$ python -q
>>> import numpy as np
>>> from numpy import linalg as LA
>>> np.set_printoptions(suppress=True, linewidth=140)
>>> tidy = lambda a: np.round(a, 1) + 0
>>> A = np.load("a.npy")
>>> print(A)
[[ 2.  0.  0.  0.  0.  0.]
 [ 0.  1.  0.  1. -1.  2.]
 [ 0.  0. -1. -3. -1.  2.]
 [ 0.  1.  0.  3. -3.  3.]
 [ 0. -2.  1. -3.  1.  1.]
 [ 0. -3.  0. -1.  2.  0.]]
>>> # splits into 2 blocks
>>> tidy(np.sort(LA.eigvals(A).real))
array([-1.6, -1.6,  1.3,  1.3,  2. ,  4.5])
>>> (A != 0).astype(int)
array([[1, 0, 0, 0, 0, 0],
       [0, 1, 0, 1, 1, 1],
       [0, 0, 1, 1, 1, 1],
       [0, 1, 0, 1, 1, 1],
       [0, 1, 1, 1, 1, 1],
       [0, 1, 0, 1, 1, 0]])
>>> print(tidy(LA.det(A)))
156.0
>>> def softmax(z):
...     e = np.exp(z - z.max(axis=-1, keepdims=True))
...     return e / e.sum(axis=-1, keepdims=True)
... 
>>> print(tidy(softmax(A[4])))
[0.1 0.  0.3 0.  0.3 0.3]
>>> tidy(softmax(A).sum(axis=1))
array([1., 1., 1., 1., 1., 1.])
>>> tidy(softmax(10 * A[4]))
array([0. , 0. , 0.3, 0. , 0.3, 0.3])
>>> scores = A @ A.T / np.sqrt(6)
>>> print(tidy(softmax(scores)))
[[0.5 0.1 0.1 0.1 0.1 0.1]
 [0.  0.1 0.  0.9 0.  0. ]
 [0.  0.  0.9 0.  0.1 0. ]
 [0.  0.  0.  1.  0.  0. ]
 [0.  0.  0.  0.  0.8 0.1]
 [0.  0.  0.  0.  0.2 0.8]]
>>> K = np.array([[3, 1, 1, -1, -1],
...     [-2, -3, -3, -1, 1],
...     [-3, -3, 1, -3, -1],
...     [-3, -1, -3, -2, -3],
...     [0, -2, 2, -3, -3]])
>>> K
array([[ 3,  1,  1, -1, -1],
       [-2, -3, -3, -1,  1],
       [-3, -3,  1, -3, -1],
       [-3, -1, -3, -2, -3],
       [ 0, -2,  2, -3, -3]])
>>> r0 = np.array([3, -3, 0, 1, -1])
>>> M2 = K + np.outer(r0, np.eye(5)[1])
>>> M2
array([[ 3.,  4.,  1., -1., -1.],
       [-2., -6., -3., -1.,  1.],
       [-3., -3.,  1., -3., -1.],
       [-3.,  0., -3., -2., -3.],
       [ 0., -3.,  2., -3., -3.]])
>>> LA.matrix_rank(M2 - K)
np.int64(1)
>>> rng = np.random.default_rng(166244)
>>> idx = rng.permutation(5)
>>> idx
array([0, 2, 1, 4, 3])
>>> M2 = K[idx][:, idx]
>>> np.diag(M2)
array([ 3,  1, -3, -3, -2])
>>> np.allclose(M2, K)
False
>>> M2
array([[ 3,  1,  1, -1, -1],
       [-3,  1, -3, -1, -3],
       [-2, -3, -3,  1, -1],
       [ 0,  2, -2, -3, -3],
       [-3, -3, -1, -3, -2]])
>>> O = K.astype(float).copy()
>>> for j in range(5):
...     O[:, j] -= O[:, :j] @ (O[:, :j].T @ O[:, j])
...     O[:, j] /= LA.norm(O[:, j])
... 
>>> tidy(O.T @ O)
array([[1., 0., 0., 0., 0.],
       [0., 1., 0., 0., 0.],
       [0., 0., 1., 0., 0.],
       [0., 0., 0., 1., 0.],
       [0., 0., 0., 0., 1.]])
>>> w1 = np.array([[9, 2], [8, 3], [1, 8], [9, 1], [1, 6]])
>>> beta = np.array([-5, -1])
>>> H = np.maximum(K @ w1 + beta, 0)
>>> H
array([[21,  9],
       [ 0,  0],
       [ 0,  0],
       [ 0,  0],
       [ 0,  0]])
>>> LA.matrix_rank(H)
np.int64(1)
>>> (H > 0).astype(int)
array([[1, 1],
       [0, 0],
       [0, 0],
       [0, 0],
       [0, 0]])
>>> basis = np.array([[0, 0], [2, 2]])
>>> (H @ basis).round(6).argmax(axis=1)
array([0, 0, 0, 0, 0])
>>> w1 @ basis
array([[ 4,  4],
       [ 6,  6],
       [16, 16],
       [ 2,  2],
       [12, 12]])
>>> arr = np.load("sample10.npy")
>>> arr
array([[ 0.,  0.,  0.,  0.,  0.,  0.,  0.,  0.,  0., -2.],
       [ 0.,  0.,  0.,  0.,  0.,  0.,  0.,  0.,  0., -2.],
       [ 0.,  0.,  0.,  0.,  0.,  0.,  0.,  0.,  0., -3.],
       [ 0.,  0.,  0.,  0.,  0.,  0.,  0.,  0.,  0., -4.],
       [ 0.,  0.,  0.,  0.,  0.,  0.,  0.,  0.,  0., -4.],
       [ 0.,  0.,  0.,  0.,  0.,  0.,  0.,  0.,  0.,  1.],
       [ 0.,  0.,  0.,  0.,  0.,  0.,  0.,  0.,  0.,  0.],
       [ 0.,  0.,  0.,  0.,  0.,  0.,  0.,  0.,  0., -2.],
       [ 0.,  0.,  0.,  0.,  0.,  0.,  0.,  0.,  0.,  3.],
       [-2., -2., -3., -4., -4.,  1.,  0., -2.,  3.,  0.]])
>>> # row 1 repeats row 0
>>> LA.cond(arr) > 100
np.True_
>>> LA.matrix_rank(arr, rtol=0.1)
np.int64(2)
